% ipython --no-banner

In [1]: import numpy as np

In [2]: np.set_printoptions(precision=2, suppress=True, linewidth=160, floatmode="fixed")

In [3]: X = np.load("mat.npy")

In [4]: X
Out[4]: 
array([[1.00, 0.00, 0.00, 0.00],
       [0.00, 1.00, 0.00, 0.00],
       [0.50, 0.00, 0.50, 0.00],
       [0.00, 0.00, 0.50, 0.50]])

In [5]: X @ X
Out[5]: 
array([[1.00, 0.00, 0.00, 0.00],
       [0.00, 1.00, 0.00, 0.00],
       [0.75, 0.00, 0.25, 0.00],
       [0.25, 0.00, 0.50, 0.25]])

In [6]: (X - X.T) / 2
Out[6]: 
array([[ 0.00,  0.00, -0.25,  0.00],
       [ 0.00,  0.00,  0.00,  0.00],
       [ 0.25,  0.00,  0.00, -0.25],
       [ 0.00,  0.00,  0.25,  0.00]])

In [7]: np.trace(X)
Out[7]: np.float64(3.0)

In [8]: np.allclose(X @ X.T, X.T @ X)
Out[8]: False

In [9]: np.sort(np.abs(np.linalg.eigvals(X)))[::-1]
Out[9]: array([1.00, 1.00, 0.50, 0.50])

In [10]: X.sum(axis=1)
Out[10]: array([1.00, 1.00, 1.00, 1.00])

In [11]: np.round(np.linalg.matrix_power(X, 100), 2) + 0
Out[11]: 
array([[1.00, 0.00, 0.00, 0.00],
       [0.00, 1.00, 0.00, 0.00],
       [1.00, 0.00, 0.00, 0.00],
       [1.00, 0.00, 0.00, 0.00]])

In [12]: p = np.eye(4)[1]

In [13]: for _ in range(5):
    ...:     p = p @ X
    ...:     print(p.round(2))
    ...: 
[0.00 1.00 0.00 0.00]
[0.00 1.00 0.00 0.00]
[0.00 1.00 0.00 0.00]
[0.00 1.00 0.00 0.00]
[0.00 1.00 0.00 0.00]

In [14]: Q, vecs = np.linalg.qr(X[:, :2])[0], np.linalg.qr(X[:, 2:])[0]

In [15]: sv = np.linalg.svd(Q.T @ vecs, compute_uv=False)

In [16]: np.degrees(np.arccos(sv.clip(0, 1)))
Out[16]: array([63.43, 90.00])

In [17]: round(float(np.linalg.norm(Q @ Q.T - vecs @ vecs.T, 2)), 2)
Out[17]: 1.0

In [18]: J = np.array([[-3.0, 5.0, -4.0, -6.0],
    ...:     [0.0, 1.0, 3.0, 2.0],
    ...:     [0.0, 5.0, 5.0, 2.0],
    ...:     [0.0, 1.0, 1.0, 3.0]])

In [19]: x = np.array([4, -2, 4, -6])

In [20]: J @ np.eye(4)[0]
Out[20]: array([-3.00,  0.00,  0.00,  0.00])

In [21]: (J * x).sum(axis=1)
Out[21]: array([ -2.00,  -2.00,  -2.00, -16.00])

In [22]: np.einsum("ij,j->i", J, x)
Out[22]: array([ -2.00,  -2.00,  -2.00, -16.00])

In [23]: np.sign((J @ x).round(6))
Out[23]: array([-1.00, -1.00, -1.00, -1.00])

In [24]: J @ x
Out[24]: array([ -2.00,  -2.00,  -2.00, -16.00])

In [25]: J @ J
Out[25]: 
array([[  9.00, -36.00,   1.00,   2.00],
       [  0.00,  18.00,  20.00,  14.00],
       [  0.00,  32.00,  42.00,  26.00],
       [  0.00,   9.00,  11.00,  13.00]])

In [26]: J.inv()
Traceback (most recent call last):
  Cell In[26], line 1
    J.inv()
AttributeError: 'numpy.ndarray' object has no attribute 'inv'


In [27]: np.linalg.matrix_power(J, 4)
Out[27]: 
array([[  81.00, -922.00, -647.00, -434.00],
       [   0.00, 1090.00, 1354.00,  954.00],
       [   0.00, 2154.00, 2690.00, 1878.00],
       [   0.00,  631.00,  785.00,  581.00]])

In [28]: np.allclose(J, J.T)
Out[28]: False

In [29]: np.allclose(J @ J.T, J.T @ J)
Out[29]: False

In [30]: np.round(np.linalg.det(J), 2)
Out[30]: np.float64(78.0)

In [31]: np.trace(J)
Out[31]: np.float64(6.0)

In [32]: W0 = np.array([[1, 2, 2, 0], [0, 1, 2, 1], [0, 0, 2, 2], [1, 2, 2, 0], [0, 2, 2, 2]])

In [33]: W0
Out[33]: 
array([[1, 2, 2, 0],
       [0, 1, 2, 1],
       [0, 0, 2, 2],
       [1, 2, 2, 0],
       [0, 2, 2, 2]])

In [34]: x = np.array([2, 2, 1, 0])

In [35]: y = W0 @ x

In [36]: np.round(np.linalg.lstsq(W0, y)[0], 2) + 0
Out[36]: array([2.00, 2.00, 1.00, 0.00])

In [37]: rng = np.random.default_rng(71)

In [38]: y = y + 0.1 * rng.normal(size=5)

In [39]: y
Out[39]: array([8.00, 4.05, 1.99, 7.99, 6.05])

In [40]: beta, *_ = np.linalg.lstsq(W0, y)

In [41]: np.round(W0.T @ (y - W0 @ beta), 2) + 0
Out[41]: array([0.00, 0.00, 0.00, 0.00])

In [42]: theta = np.radians(60)

In [43]: R = np.eye(4)

In [44]: R[1, 1] = R[2, 2] = np.cos(theta)

In [45]: R[1, 2], R[2, 1] = -np.sin(theta), np.sin(theta)

In [46]: R
Out[46]: 
array([[ 1.00,  0.00,  0.00,  0.00],
       [ 0.00,  0.50, -0.87,  0.00],
       [ 0.00,  0.87,  0.50,  0.00],
       [ 0.00,  0.00,  0.00,  1.00]])

In [47]: Y = W0 @ R.T

In [48]: np.allclose(np.linalg.norm(W0, axis=1), np.linalg.norm(Y, axis=1))
Out[48]: True

In [49]: P = W0 @ np.linalg.solve(W0.T @ W0, W0.T)

In [50]: np.allclose(P @ P, P)
Out[50]: True

In [51]: np.trace(P)
Out[51]: np.float64(4.0)

In [52]: np.linalg.matrix_rank(np.eye(5) - P)
Out[52]: np.int64(1)

In [53]: P @ W0[:, 0]
Out[53]: array([1.00, 0.00, 0.00, 1.00, 0.00])

In [54]: np.round((np.eye(5) - P) @ W0, 2) + 0
Out[54]: 
array([[0.00, 0.00, 0.00, 0.00],
       [0.00, 0.00, 0.00, 0.00],
       [0.00, 0.00, 0.00, 0.00],
       [0.00, 0.00, 0.00, 0.00],
       [0.00, 0.00, 0.00, 0.00]])

In [55]: data = np.loadtxt("dump.csv", delimiter=",")

In [56]: data
Out[56]: 
array([[29.00, 29.00,  0.00, 30.00, 25.00],
       [29.00, 29.00,  0.00, 30.00, 25.00],
       [ 0.00,  0.00,  0.00,  0.00,  0.00],
       [30.00, 30.00,  0.00, 41.00, 20.00],
       [25.00, 25.00,  0.00, 20.00, 25.00]])

In [57]: # 2 groups of indices that never mix

In [58]: vals, vecs = np.linalg.eigh(data)

In [59]: vals.round(2) + 0
Out[59]: array([  0.00,   0.00,   0.00,  12.59, 111.41])

In [60]: np.abs(vecs[:, -1])
Out[60]: array([0.51, 0.51, 0.00, 0.55, 0.42])

In [61]: np.round(np.linalg.eigvalsh(data @ data), 2) + 0
Out[61]: array([    0.00,     0.00,     0.00,   158.60, 12411.40])

In [62]: round(float(vals.sum()), 2), np.trace(data)
Out[62]: (124.0, np.float64(124.0))

In [63]: np.round(np.linalg.svd(data, compute_uv=False), 2) + 0
Out[63]: array([111.41,  12.59,   0.00,   0.00,   0.00])

In [64]: vals, vecs = np.linalg.eigh(data)

In [65]: x = np.array([4, 5, 8, 8, 5])

In [66]: np.round(vecs * np.abs(vals) @ vecs.T, 2) + 0
Out[66]: 
array([[29.00, 29.00,  0.00, 30.00, 25.00],
       [29.00, 29.00,  0.00, 30.00, 25.00],
       [ 0.00,  0.00,  0.00,  0.00,  0.00],
       [30.00, 30.00,  0.00, 41.00, 20.00],
       [25.00, 25.00,  0.00, 20.00, 25.00]])

In [67]: np.round(vecs * np.maximum(vals, 0) @ vecs.T, 2) + 0
Out[67]: 
array([[29.00, 29.00,  0.00, 30.00, 25.00],
       [29.00, 29.00,  0.00, 30.00, 25.00],
       [ 0.00,  0.00,  0.00,  0.00,  0.00],
       [30.00, 30.00,  0.00, 41.00, 20.00],
       [25.00, 25.00,  0.00, 20.00, 25.00]])

In [68]: np.einsum("ij,ji->", data, data)
Out[68]: np.float64(12570.0)

In [69]: np.round(np.linalg.det(data[::-1]), 2)
Out[69]: np.float64(0.0)

In [70]: np.round(np.poly(data), 2) + 0
Out[70]: array([   1.00, -124.00, 1403.00,    0.00,    0.00,    0.00])

In [71]: np.round(np.linalg.det(2 * data), 2), np.round(np.linalg.det(data), 2)
Out[71]: (np.float64(0.0), np.float64(0.0))

In [72]: rk = np.linalg.matrix_rank(data)

In [73]: rk
Out[73]: np.int64(2)

In [74]: ns = np.linalg.svd(data)[2][rk:].T

In [75]: ns.shape
Out[75]: (5, 3)

In [76]: np.allclose(data @ ns, 0)
Out[76]: True

In [77]: [int(np.linalg.matrix_rank(data[:i])) for i in range(1, len(data) + 1)]
Out[77]: [1, 1, 1, 2, 2]

In [78]: [int(np.linalg.matrix_rank(data[:, :j + 1])) for j in range(5)]
Out[78]: [1, 1, 1, 2, 2]

In [79]: np.round(data @ ns, 2) + 0
Out[79]: 
array([[0.00, 0.00, 0.00],
       [0.00, 0.00, 0.00],
       [0.00, 0.00, 0.00],
       [0.00, 0.00, 0.00],
       [0.00, 0.00, 0.00]])

In [80]: np.linalg.matrix_rank(data.T @ data), np.linalg.matrix_rank(data @ data.T)
Out[80]: (np.int64(2), np.int64(2))

In [81]: idx = rng.permutation(5)

In [82]: idx
Out[82]: array([4, 2, 1, 0, 3])

In [83]: Y = data[idx][:, idx]

In [84]: np.trace(Y)
Out[84]: np.float64(124.0)

In [85]: Y
Out[85]: 
array([[25.00,  0.00, 25.00, 25.00, 20.00],
       [ 0.00,  0.00,  0.00,  0.00,  0.00],
       [25.00,  0.00, 29.00, 29.00, 30.00],
       [25.00,  0.00, 29.00, 29.00, 30.00],
       [20.00,  0.00, 30.00, 30.00, 41.00]])
